$ python3 -q
>>> import numpy as np
>>> from numpy import linalg as LA
>>> np.set_printoptions(suppress=True, linewidth=120)
>>> def rd(a):
...     return np.round(a, 2) + 0
... 
>>> arr = np.loadtxt("run6.csv", delimiter=",")
>>> arr
array([[ 3.,  0.,  0.,  0.,  0.,  0.,  0.,  0.,  0.],
       [ 0.,  4.,  3.,  3.,  0.,  1.,  2.,  3.,  1.],
       [ 0.,  3., 12.,  9.,  0.,  3.,  6.,  9.,  3.],
       [ 0.,  3.,  9., 12.,  0.,  3.,  6.,  9.,  3.],
       [ 0.,  0.,  0.,  0.,  3.,  0.,  0.,  0.,  0.],
       [ 0.,  1.,  3.,  3.,  0.,  4.,  2.,  3.,  1.],
       [ 0.,  2.,  6.,  6.,  0.,  2.,  7.,  6.,  2.],
       [ 0.,  3.,  9.,  9.,  0.,  3.,  6., 12.,  3.],
       [ 0.,  1.,  3.,  3.,  0.,  1.,  2.,  3.,  4.]])
>>> L = LA.cholesky(arr)
>>> rd(np.diag(L) ** 2)
array([3.  , 4.  , 9.75, 5.08, 3.  , 3.14, 3.52, 4.  , 3.08])
>>> rd(np.prod(np.diag(L)) ** 2), rd(LA.det(arr))
(np.float64(242757.0), np.float64(242757.0))
>>> LA.eigvalsh(arr).min() > 0
np.True_
>>> rd(L @ L.T)
array([[ 3.,  0.,  0.,  0.,  0.,  0.,  0.,  0.,  0.],
       [ 0.,  4.,  3.,  3.,  0.,  1.,  2.,  3.,  1.],
       [ 0.,  3., 12.,  9.,  0.,  3.,  6.,  9.,  3.],
       [ 0.,  3.,  9., 12.,  0.,  3.,  6.,  9.,  3.],
       [ 0.,  0.,  0.,  0.,  3.,  0.,  0.,  0.,  0.],
       [ 0.,  1.,  3.,  3.,  0.,  4.,  2.,  3.,  1.],
       [ 0.,  2.,  6.,  6.,  0.,  2.,  7.,  6.,  2.],
       [ 0.,  3.,  9.,  9.,  0.,  3.,  6., 12.,  3.],
       [ 0.,  1.,  3.,  3.,  0.,  1.,  2.,  3.,  4.]])
>>> ev, vecs = LA.eigh(arr)
>>> rd(vecs @ np.diag(ev) @ vecs.T)
array([[ 3.,  0.,  0.,  0.,  0.,  0.,  0.,  0.,  0.],
       [ 0.,  4.,  3.,  3.,  0.,  1.,  2.,  3.,  1.],
       [ 0.,  3., 12.,  9.,  0.,  3.,  6.,  9.,  3.],
       [ 0.,  3.,  9., 12.,  0.,  3.,  6.,  9.,  3.],
       [ 0.,  0.,  0.,  0.,  3.,  0.,  0.,  0.,  0.],
       [ 0.,  1.,  3.,  3.,  0.,  4.,  2.,  3.,  1.],
       [ 0.,  2.,  6.,  6.,  0.,  2.,  7.,  6.,  2.],
       [ 0.,  3.,  9.,  9.,  0.,  3.,  6., 12.,  3.],
       [ 0.,  1.,  3.,  3.,  0.,  1.,  2.,  3.,  4.]])
>>> rd(LA.eigvalsh(arr @ arr))
array([   9.,    9.,    9.,    9.,    9.,    9.,    9.,    9., 1369.])
>>> rd(LA.svd(arr, compute_uv=False))
array([37.,  3.,  3.,  3.,  3.,  3.,  3.,  3.,  3.])
